$ python -q
>>> import numpy as np
>>> np.set_printoptions(suppress=True, linewidth=100)
>>> rnd = lambda a: np.round(a, 3) + 0
>>> A = np.loadtxt("m.csv", delimiter=",")
>>> A
array([[ 1.016, -1.967, -0.965,  1.243, -1.14 ,  1.801,  1.011,  1.925, -0.981,  2.05 ],
       [ 0.938, -1.852, -0.911,  0.9  , -1.077,  2.072,  0.799,  2.043, -0.976,  2.077],
       [ 1.05 , -2.217, -1.024,  1.079, -0.936,  1.972,  1.186,  2.107, -1.122,  1.913],
       [ 1.079, -1.925, -0.992,  0.873, -0.893,  2.046,  1.032,  1.901, -1.058,  2.023],
       [ 0.999, -2.13 , -1.035,  1.052, -1.152,  1.796,  1.023,  2.088, -1.018,  1.951],
       [ 1.033, -2.064, -1.139,  1.047, -0.976,  1.976,  1.044,  1.895, -1.304,  1.892],
       [ 1.048, -1.959, -0.918,  0.978, -0.973,  2.177,  0.949,  1.987, -0.974,  1.92 ],
       [ 0.896, -1.982, -0.993,  0.96 , -0.889,  1.98 ,  0.943,  2.056, -0.869,  1.868],
       [ 0.912, -2.024, -1.044,  0.884, -1.005,  2.154,  0.93 ,  2.156, -1.094,  1.968],
       [ 1.123, -1.955, -1.085,  1.034, -0.964,  2.126,  1.116,  1.877, -0.891,  1.698],
       [ 0.994, -1.971, -0.782,  0.974, -1.025,  1.98 ,  1.02 ,  2.219, -0.945,  2.026],
       [ 1.201, -1.949, -0.83 ,  1.006, -0.895,  2.123,  0.968,  2.209, -1.21 ,  2.046],
       [ 1.029, -2.126, -1.097,  0.962, -1.011,  1.836,  0.873,  1.962, -1.158,  2.042],
       [ 0.99 , -1.848, -1.087,  0.846, -1.013,  1.943,  1.069,  1.823, -0.989,  1.792],
       [ 0.918, -2.189, -1.034,  0.875, -0.986,  1.878,  1.035,  2.169, -1.098,  1.988],
       [ 0.951, -2.008, -0.833,  0.916, -0.992,  1.898,  0.804,  2.029, -1.123,  2.015],
       [ 1.061, -2.029, -1.034,  0.876, -1.162,  1.861,  1.056,  1.963, -0.933,  1.956],
       [ 0.951, -1.937, -0.877,  0.999, -0.939,  1.941,  1.028,  1.896, -0.959,  1.819],
       [-1.863, -1.806, -1.906, -0.015,  0.947, -1.936,  1.842,  0.926, -2.081, -0.015],
       [-1.858, -1.901, -2.012, -0.149,  0.909, -1.88 ,  2.094,  1.107, -1.903,  0.006],
       [-2.164, -1.966, -1.917,  0.132,  1.045, -1.864,  1.976,  1.061, -1.96 ,  0.11 ],
       [-1.968, -2.022, -1.983, -0.075,  0.901, -2.151,  1.953,  0.857, -1.997, -0.079],
       [-1.974, -1.821, -1.916,  0.125,  1.061, -1.808,  2.064,  0.978, -1.84 ,  0.008],
       [-2.131, -2.074, -2.057, -0.182,  0.898, -2.005,  1.955,  1.207, -1.864, -0.008],
       [-2.074, -1.901, -2.261, -0.044,  1.099, -1.991,  1.946,  0.837, -1.875,  0.043],
       [-2.158, -2.044, -1.902, -0.037,  0.977, -2.052,  1.898,  1.043, -1.866, -0.054],
       [-2.091, -2.034, -1.763, -0.005,  0.915, -2.142,  1.945,  1.083, -1.888, -0.027],
       [-2.005, -2.019, -1.937,  0.037,  1.122, -1.94 ,  1.919,  1.007, -1.998, -0.007],
       [-2.028, -2.015, -1.804, -0.163,  0.951, -1.933,  2.07 ,  1.052, -2.041,  0.182],
       [-1.864, -1.898, -1.941,  0.052,  0.978, -1.986,  2.163,  1.072, -2.049, -0.008],
       [-2.042, -1.901, -2.125, -0.067,  1.081, -1.958,  2.072,  0.94 , -1.786, -0.029],
       [-2.032, -2.147, -1.817,  0.196,  0.974, -2.009,  1.798,  1.029, -1.812,  0.023],
       [-1.953, -1.986, -2.136, -0.011,  0.926, -1.798,  2.041,  0.991, -2.126,  0.035],
       [-2.186, -1.98 , -2.01 , -0.063,  1.043, -2.074,  1.988,  1.125, -2.162, -0.105],
       [-1.993, -2.11 , -2.112,  0.035,  0.954, -2.047,  1.833,  1.125, -2.123,  0.184],
       [-1.908, -2.02 , -2.117, -0.105,  0.991, -1.934,  2.018,  0.925, -1.971, -0.154]])
>>> G = np.cov(A, rowvar=False)
>>> rnd(np.linalg.eigvalsh(G)[::-1])
array([9.595, 0.023, 0.016, 0.012, 0.011, 0.01 , 0.008, 0.005, 0.003, 0.002])
>>> G.shape
(10, 10)
>>> vec = np.array([-1, -2, 8, -9, 1, 3, 0, 6, 3, 0])
>>> target = A @ vec
>>> rnd(np.linalg.lstsq(A, target)[0])
array([-1., -2.,  8., -9.,  1.,  3.,  0.,  6.,  3.,  0.])
>>> rnd(np.linalg.solve(A.T @ A, A.T @ target))
array([-1., -2.,  8., -9.,  1.,  3.,  0.,  6.,  3.,  0.])
>>> rng = np.random.default_rng(21)
>>> target = target + 0.3 * rng.normal(size=36)
>>> rnd(target)
array([ -3.011,   2.3  ,  -0.799,   0.961,  -0.791,  -3.27 ,   1.041,   0.939,   1.872,  -0.946,
         3.495,   2.292,  -1.924,  -1.288,   2.147,   1.955,   0.896,   0.662, -15.493, -12.507,
       -14.3  , -15.514, -15.098, -12.005, -17.337, -12.888, -12.54 , -13.961, -11.798, -14.89 ,
       -14.914, -14.548, -16.318, -13.978, -15.649, -15.266])
>>> coef, *_ = np.linalg.lstsq(A, target)
>>> coef.round()
array([ -1.,  -2.,   8., -10.,   1.,   3.,   0.,   7.,   3.,   1.])
>>> F = np.loadtxt("sample4.csv", delimiter=",")
>>> rnd(F)
array([[ 2.159,  2.476, -0.476],
       [ 3.272,  5.817, -3.817],
       [ 1.275, -0.174,  2.174],
       [ 2.093,  2.28 , -0.28 ],
       [ 2.606,  3.817, -1.817],
       [ 2.291,  2.873, -0.873],
       [ 0.423, -2.732,  4.732],
       [ 1.64 ,  0.919,  1.081],
       [ 2.08 ,  2.239, -0.239],
       [ 1.073, -0.781,  2.781],
       [ 1.97 ,  1.911,  0.089],
       [ 0.921, -1.237,  3.237],
       [ 3.932,  7.796, -5.796],
       [ 1.016, -0.951,  2.951],
       [ 2.174,  2.521, -0.521],
       [ 0.816, -1.553,  3.553],
       [ 1.852,  1.556,  0.444],
       [ 1.102, -0.695,  2.695],
       [ 1.279, -0.163,  2.163],
       [ 0.805, -1.586,  3.586],
       [ 2.647,  3.941, -1.941],
       [ 2.713,  4.138, -2.138],
       [ 0.616, -2.151,  4.151],
       [ 1.195, -0.416,  2.416],
       [ 1.703,  1.108,  0.892],
       [ 4.23 ,  8.689, -6.689],
       [ 2.894,  4.683, -2.683],
       [ 3.68 ,  7.039, -5.039],
       [ 1.386,  0.159,  1.841],
       [ 3.121,  5.362, -3.362],
       [ 2.677,  4.03 , -2.03 ],
       [ 1.248, -0.255,  2.255],
       [ 0.666, -2.001,  4.001],
       [ 0.982, -1.054,  3.054],
       [ 3.301,  5.902, -3.902],
       [ 2.545,  3.636, -1.636],
       [ 2.838,  4.514, -2.514],
       [ 2.571,  3.712, -1.712],
       [ 2.642,  3.926, -1.926],
       [ 0.088, -3.735,  5.735],
       [ 4.287,  8.862, -6.862]])
>>> rnd(np.trace(np.linalg.pinv(F) @ F))
np.float64(2.0)
>>> np.linalg.lstsq(F[:-1].T, F[-1])[2]
np.int32(2)
>>> np.abs(np.diag(np.linalg.qr(F)[1])) > 1e-9
array([ True,  True, False])
>>> left, sigma, vt = np.linalg.svd(F)
>>> np.argmax(sigma[:-1] / (sigma[1:] + 1e-6)) + 1
np.int64(2)
>>> rnd(sigma)
array([32.569, 12.526,  0.   ])
>>> other = left[:, :2] @ np.diag(sigma[:2]) @ vt[:2]
>>> np.linalg.matrix_rank(other)
np.int64(2)
>>> left, sigma, vt = np.linalg.svd(F)
>>> V = vt[:(sigma > 1e-8).sum()]
>>> vec = F[34] + 5 * F[5] + rng.integers(2) * np.eye(3)[1]
>>> rnd(vec)
array([14.756, 21.267, -8.267])
>>> np.linalg.matrix_rank(np.vstack([F, vec]))
np.int64(3)
>>> rnd(np.linalg.norm(vec - V.T @ V @ vec))
np.float64(0.64)
>>> other = F + rng.integers(-2, 3, (41, 2)) @ rng.integers(-2, 3, (2, 3))
>>> rnd(other)
array([[ 5.159, -1.524,  0.524],
       [ 7.272,  1.817, -5.817],
       [-1.725,  3.826,  1.174],
       [ 2.093,  4.28 , -5.28 ],
       [ 5.606,  1.817, -5.817],
       [ 7.291, -3.127, -0.873],
       [-5.577,  5.268,  2.732],
       [-0.36 ,  2.919,  2.081],
       [ 4.08 , -1.761,  3.761],
       [-0.927,  3.219, -1.219],
       [-0.03 ,  1.911,  6.089],
       [ 2.921, -3.237,  2.237],
       [-0.068, 13.796, -8.796],
       [ 3.016, -0.951, -3.049],
       [ 1.174,  2.521,  2.479],
       [-3.184,  2.447,  5.553],
       [-0.148,  3.556,  1.444],
       [ 4.102, -2.695, -1.305],
       [ 2.279, -2.163,  4.163],
       [ 0.805,  0.414, -1.414],
       [-2.353,  9.941, -1.941],
       [ 6.713,  0.138, -4.138],
       [ 5.616, -8.151,  4.151],
       [ 4.195, -2.416, -1.584],
       [ 4.703, -2.892,  1.892],
       [ 1.23 , 10.689, -2.689],
       [ 1.894,  6.683, -4.683],
       [ 2.68 ,  7.039, -2.039],
       [ 5.386, -3.841, -0.159],
       [ 5.121,  5.362, -9.362],
       [ 5.677,  0.03 , -1.03 ],
       [ 1.248, -2.255,  7.255],
       [-2.334,  1.999,  3.001],
       [-0.018,  0.946,  1.054],
       [ 6.301,  1.902, -2.902],
       [ 6.545, -0.364, -3.636],
       [ 2.838,  4.514, -2.514],
       [ 3.571,  3.712, -4.712],
       [ 0.642,  5.926, -0.926],
       [-3.912,  0.265,  7.735],
       [ 1.287, 10.862, -2.862]])
>>> rnd(other - F)
array([[ 3., -4.,  1.],
       [ 4., -4., -2.],
       [-3.,  4., -1.],
       [ 0.,  2., -5.],
       [ 3., -2., -4.],
       [ 5., -6.,  0.],
       [-6.,  8., -2.],
       [-2.,  2.,  1.],
       [ 2., -4.,  4.],
       [-2.,  4., -4.],
       [-2.,  0.,  6.],
       [ 2., -2., -1.],
       [-4.,  6., -3.],
       [ 2.,  0., -6.],
       [-1.,  0.,  3.],
       [-4.,  4.,  2.],
       [-2.,  2.,  1.],
       [ 3., -2., -4.],
       [ 1., -2.,  2.],
       [ 0.,  2., -5.],
       [-5.,  6.,  0.],
       [ 4., -4., -2.],
       [ 5., -6.,  0.],
       [ 3., -2., -4.],
       [ 3., -4.,  1.],
       [-3.,  2.,  4.],
       [-1.,  2., -2.],
       [-1.,  0.,  3.],
       [ 4., -4., -2.],
       [ 2.,  0., -6.],
       [ 3., -4.,  1.],
       [ 0., -2.,  5.],
       [-3.,  4., -1.],
       [-1.,  2., -2.],
       [ 3., -4.,  1.],
       [ 4., -4., -2.],
       [ 0.,  0.,  0.],
       [ 1.,  0., -3.],
       [-2.,  2.,  1.],
       [-4.,  4.,  2.],
       [-3.,  2.,  4.]])
>>> r0, r1 = A[30], A[0]
>>> rnd(r0 @ r1)
np.float64(4.47)
>>> rnd(r0 @ r0)
np.float64(25.673)
>>> pr = (r0 @ r1) / (r0 @ r0) * r0
>>> rnd((r1 - pr) @ r0)
np.float64(0.0)
>>> np.linalg.matrix_rank(np.outer(r0, r1))
np.int64(1)
>>> M = np.loadtxt("w.csv", delimiter=",")
>>> M
array([[-11.756,   6.633,   6.696,  -4.105,  -3.396, -14.761,  -2.528,   6.325],
       [ -9.856,   5.031,  -7.555,  -5.233,  -7.097,  -8.145,   0.722, -22.783],
       [-10.709,   4.853,  -6.235,  -4.769,  -7.457,  -9.358,   1.778, -24.325],
       [-11.026,   7.452,  -5.788,  -5.971,  -6.212,  -8.36 ,   2.056, -24.694],
       [ -7.659,   5.455,  -7.454,  -4.893,  -8.079,  -8.555,   0.027, -23.193],
       [-15.796,   5.438,   6.564,  -4.231,  -1.925, -14.845,  -2.212,   3.536],
       [ -9.515, -14.412,   7.025,   0.778,  12.92 ,  11.159,  -9.694, -17.492],
       [-11.821, -14.651,   8.652,  -2.126,  14.053,  11.783, -12.511, -15.136],
       [-11.278, -15.82 ,   7.727,  -0.948,  12.238,   9.915,  -8.938, -14.115],
       [-15.585,   3.992,   5.156,  -3.72 ,  -2.681, -14.675,  -3.376,   3.353],
       [ -8.666,   4.113,  -5.059,  -7.373,  -8.405,  -7.579,   1.645, -24.743],
       [-13.424,   4.499,   6.512,  -3.826,  -5.03 , -14.489,  -2.264,   5.788],
       [-10.078,   4.172,  -5.844,  -5.58 ,  -4.898,  -7.787,   1.198, -22.429],
       [-15.775,   3.84 ,   6.271,  -2.898,  -1.24 , -12.995,  -1.587,   2.861],
       [-13.839,   4.028,   6.369,  -3.623,  -1.402, -15.336,  -2.875,   5.191],
       [ -8.986,   4.841,  -6.333,  -5.945,  -8.302,  -7.159,   0.354, -21.284],
       [-10.673, -14.418,   8.349,  -0.693,  12.476,  11.05 , -10.088, -16.007],
       [-10.494,   4.038,  -4.184,  -3.828,  -6.416,  -8.49 ,   1.178, -25.28 ],
       [-10.133,   5.522,  -5.929,  -5.598,  -8.89 ,  -8.399,   1.342, -23.869],
       [-11.848, -15.538,   7.828,  -0.385,  12.554,   9.822,  -8.382, -14.359],
       [-14.788,   3.708,   4.024,  -3.073,  -2.096, -15.996,  -3.028,   4.481],
       [ -8.497,   5.063,  -6.082,  -5.495,  -8.204,  -8.113,   1.225, -25.697],
       [-10.235,   5.285,  -5.251,  -5.122,  -7.639,  -6.99 ,  -1.247, -23.927],
       [-13.498,   4.645,   5.649,  -3.211,  -4.106, -13.543,  -0.083,   3.689]])
>>> cen = M - M.mean(axis=0)
>>> left, sigma, vt = np.linalg.svd(cen, full_matrices=False)
>>> rnd(sigma ** 2 / (sigma ** 2).sum())
array([0.527, 0.461, 0.004, 0.003, 0.002, 0.001, 0.001, 0.001])
>>> rnd(vt[0] * np.sign(vt[0, np.abs(vt[0]).argmax()]))
array([ 0.016, -0.531,  0.233,  0.106,  0.489,  0.58 , -0.254, -0.108])
>>> np.searchsorted(np.cumsum(sigma ** 2) / (sigma ** 2).sum(), 0.9) + 1
np.int64(2)
>>> D = np.linalg.norm(A[:, None] - A[None], axis=-1)
>>> D.mean(axis=1).argmax()
np.int64(11)
>>> rnd(D[:5, :5])
array([[0.   , 0.526, 0.517, 0.522, 0.326],
       [0.526, 0.   , 0.65 , 0.389, 0.521],
       [0.517, 0.65 , 0.   , 0.468, 0.358],
       [0.522, 0.389, 0.468, 0.   , 0.504],
       [0.326, 0.521, 0.358, 0.504, 0.   ]])
>>> np.unravel_index(D.round(6).argmax(), D.shape)
(np.int64(11), np.int64(33))
>>> D[0].round(6).argsort(kind="stable")[:4]
array([ 0,  4, 16, 17])
